% ipython --no-banner

In [1]: import numpy as np

In [2]: import numpy.linalg as la

In [3]: np.set_printoptions(precision=2, suppress=True, linewidth=200, sign=" ")

In [4]: M = np.load("arr.npy")

In [5]: M
Out[5]: 
array([[ 0,  1,  0],
       [ 1,  0,  0],
       [ 0,  0,  0]])

In [6]: [round(float(x), 2) for x in la.svd(M, compute_uv=False)[:3]]
Out[6]: [1.0, 1.0, 0.0]

In [7]: print(la.cond(M) > 100)
True

In [8]: la.matrix_rank(M, rtol=0.1)
Out[8]: np.int64(2)

In [9]: np.argsort(-la.norm(M, axis=0).round(6), kind="stable")[:3]
Out[9]: array([ 0,  1,  2])

In [10]: np.abs(np.diag(la.qr(M)[1])) > 1e-9
Out[10]: array([ True,  True, False])

In [11]: np.allclose(M[:-1].T @ la.lstsq(M[:-1].T, M[-1])[0], M[-1])
Out[11]: True

In [12]: np.all(la.eigvalsh(M) > 0)
Out[12]: np.False_

In [13]: J = np.load("layer9.npy")

In [14]: J
Out[14]: 
array([[ 2,  0,  0,  0],
       [ 0,  0,  0,  0],
       [ 2,  2,  2,  0],
       [ 1,  2,  0,  0]])

In [15]: rng = np.random.default_rng(94591)

In [16]: Y = J + rng.integers(-2, 3, (4, 3)) @ rng.integers(-2, 3, (3, 4))

In [17]: Y
Out[17]: 
array([[ 4, -3, -4,  6],
       [-2,  0, -2,  6],
       [ 2,  4, -6, -4],
       [ 0,  3,  4, -2]])

In [18]: Y - J
Out[18]: 
array([[ 2, -3, -4,  6],
       [-2,  0, -2,  6],
       [ 0,  2, -8, -4],
       [-1,  1,  4, -2]])

In [19]: np.round(la.svd(Y - J, compute_uv=False), 2) + 0
Out[19]: array([ 10.61,   9.45,   3.62,   0.  ])

In [20]: Y = np.array([[1, 3], [1, 1]])

In [21]: cent = np.kron(Y, J)

In [22]: cent
Out[22]: 
array([[ 2,  0,  0,  0,  6,  0,  0,  0],
       [ 0,  0,  0,  0,  0,  0,  0,  0],
       [ 2,  2,  2,  0,  6,  6,  6,  0],
       [ 1,  2,  0,  0,  3,  6,  0,  0],
       [ 2,  0,  0,  0,  2,  0,  0,  0],
       [ 0,  0,  0,  0,  0,  0,  0,  0],
       [ 2,  2,  2,  0,  2,  2,  2,  0],
       [ 1,  2,  0,  0,  1,  2,  0,  0]])

In [23]: print(np.round(la.norm(J, 2), 2))
4.12

In [24]: print(la.norm(J, axis=1))
[ 2.    0.    3.46  2.24]

In [25]: round(float(la.norm(J[2] - J[0])), 2)
Out[25]: 2.83

In [26]: round(float(la.norm(J[2], 1)), 2), np.round(la.norm(J[2], np.inf), 2)
Out[26]: (6.0, np.float64(2.0))

In [27]: np.round(la.norm(J, 1), 2), np.round(la.norm(J, np.inf), 2)
Out[27]: (np.float64(5.0), np.float64(6.0))

In [28]: rank = la.matrix_rank(M)

In [29]: rank
Out[29]: np.int64(2)

In [30]: null = la.svd(M)[2][rank:].T

In [31]: print(null @ null.T)
[[ 0.  0.  0.]
 [ 0.  0.  0.]
 [ 0.  0.  1.]]

In [32]: [int(la.matrix_rank(M[:, :j + 1])) for j in range(3)]
Out[32]: [1, 2, 2]

In [33]: [int(la.matrix_rank(np.delete(M, i, axis=0))) for i in range(3)]
Out[33]: [1, 1, 2]

In [34]: null[:, 0] / null[np.abs(null[:, 0]).round(6).argmax(), 0]
Out[34]: array([ 0.,  0.,  1.])

In [35]: print([int(la.matrix_rank(M[:i])) for i in range(1, len(M) + 1)])
[1, 2, 2]

In [36]: null.shape
Out[36]: (3, 1)

In [37]: la.matrix_rank(M.T @ M), la.matrix_rank(M @ M.T)
Out[37]: (np.int64(2), np.int64(2))

In [38]: z = rng.integers(0, 2, 3)

In [39]: mat = np.array([[1, 0, 1], [2, 1, -1], [2, 1, -1]]) * (z[:, None] == z)

In [40]: mat
Out[40]: 
array([[ 1,  0,  0],
       [ 0,  1, -1],
       [ 0,  1, -1]])

In [41]: rank = la.matrix_rank(mat)

In [42]: print(rank)
2

In [43]: null = la.svd(mat)[2][rank:].T

In [44]: null @ null.T
Out[44]: 
array([[ 0. ,  0. ,  0. ],
       [ 0. ,  0.5,  0.5],
       [ 0. ,  0.5,  0.5]])

In [45]: la.matrix_rank(mat.T @ mat), la.matrix_rank(mat @ mat.T)
Out[45]: (np.int64(2), np.int64(2))
